% ipython --no-banner

In [1]: import numpy as np

In [2]: import numpy.linalg as la

In [3]: np.set_printoptions(precision=2, suppress=True, linewidth=200)

In [4]: def rd(a):
   ...:     return np.round(a, 2) + 0
   ...: 

In [5]: W0 = np.load("mat.npy")

In [6]: W0
Out[6]: 
array([[-21,   9],
       [-21,   9],
       [ 35, -15],
       [-14,   6],
       [-14,   6],
       [-28,  12]])

In [7]: Y = np.array([[-1, 0, 1], [2, -1, 2]])

In [8]: W0 @ Y
Out[8]: 
array([[ 39,  -9,  -3],
       [ 39,  -9,  -3],
       [-65,  15,   5],
       [ 26,  -6,  -2],
       [ 26,  -6,  -2],
       [ 52, -12,  -4]])

In [9]: la.matrix_rank(np.vstack([W0, Y.T]))
Out[9]: np.int64(2)

In [10]: f = np.array([0, -2, -3])

In [11]: np.correlate(W0[0], W0[2], "full")
Out[11]: array([ 315, -870,  315])

In [12]: np.array([np.convolve(row, f, "same") for row in W0])
Out[12]: 
array([[  0,  42,  45],
       [  0,  42,  45],
       [  0, -70, -75],
       [  0,  28,  30],
       [  0,  28,  30],
       [  0,  56,  60]])

In [13]: np.convolve(W0[0], f)
Out[13]: array([  0,  42,  45, -27])

In [14]: mat = np.loadtxt("x.csv", delimiter=",")

In [15]: rd(mat)
Out[15]: 
array([[-0.47, -0.47,  0.12,  0.26,  0.41,  0.01,  0.09, -0.54],
       [ 0.33, -0.22, -0.15,  0.36,  0.02, -0.8 , -0.21,  0.01],
       [ 0.15, -0.03, -0.29, -0.26, -0.55, -0.08,  0.25, -0.67],
       [ 0.12, -0.64, -0.5 ,  0.04, -0.04,  0.25,  0.34,  0.39],
       [ 0.18,  0.02,  0.55,  0.48, -0.28,  0.02,  0.59,  0.06],
       [-0.56, -0.3 ,  0.22, -0.09, -0.61, -0.17, -0.27,  0.25],
       [ 0.06,  0.1 , -0.23,  0.65, -0.26,  0.45, -0.46, -0.15],
       [-0.53,  0.47, -0.47,  0.26,  0.  , -0.23,  0.37,  0.13]])

In [16]: rd(mat[:, 1] @ mat[:, 3])
Out[16]: np.float64(0.0)

In [17]: rd(la.pinv(mat))
Out[17]: 
array([[-0.47,  0.33,  0.15,  0.12,  0.18, -0.56,  0.06, -0.53],
       [-0.47, -0.22, -0.03, -0.64,  0.02, -0.3 ,  0.1 ,  0.47],
       [ 0.12, -0.15, -0.29, -0.5 ,  0.55,  0.22, -0.23, -0.47],
       [ 0.26,  0.36, -0.26,  0.04,  0.48, -0.09,  0.65,  0.26],
       [ 0.41,  0.02, -0.55, -0.04, -0.28, -0.61, -0.26,  0.  ],
       [ 0.01, -0.8 , -0.08,  0.25,  0.02, -0.17,  0.45, -0.23],
       [ 0.09, -0.21,  0.25,  0.34,  0.59, -0.27, -0.46,  0.37],
       [-0.54,  0.01, -0.67,  0.39,  0.06,  0.25, -0.15,  0.13]])
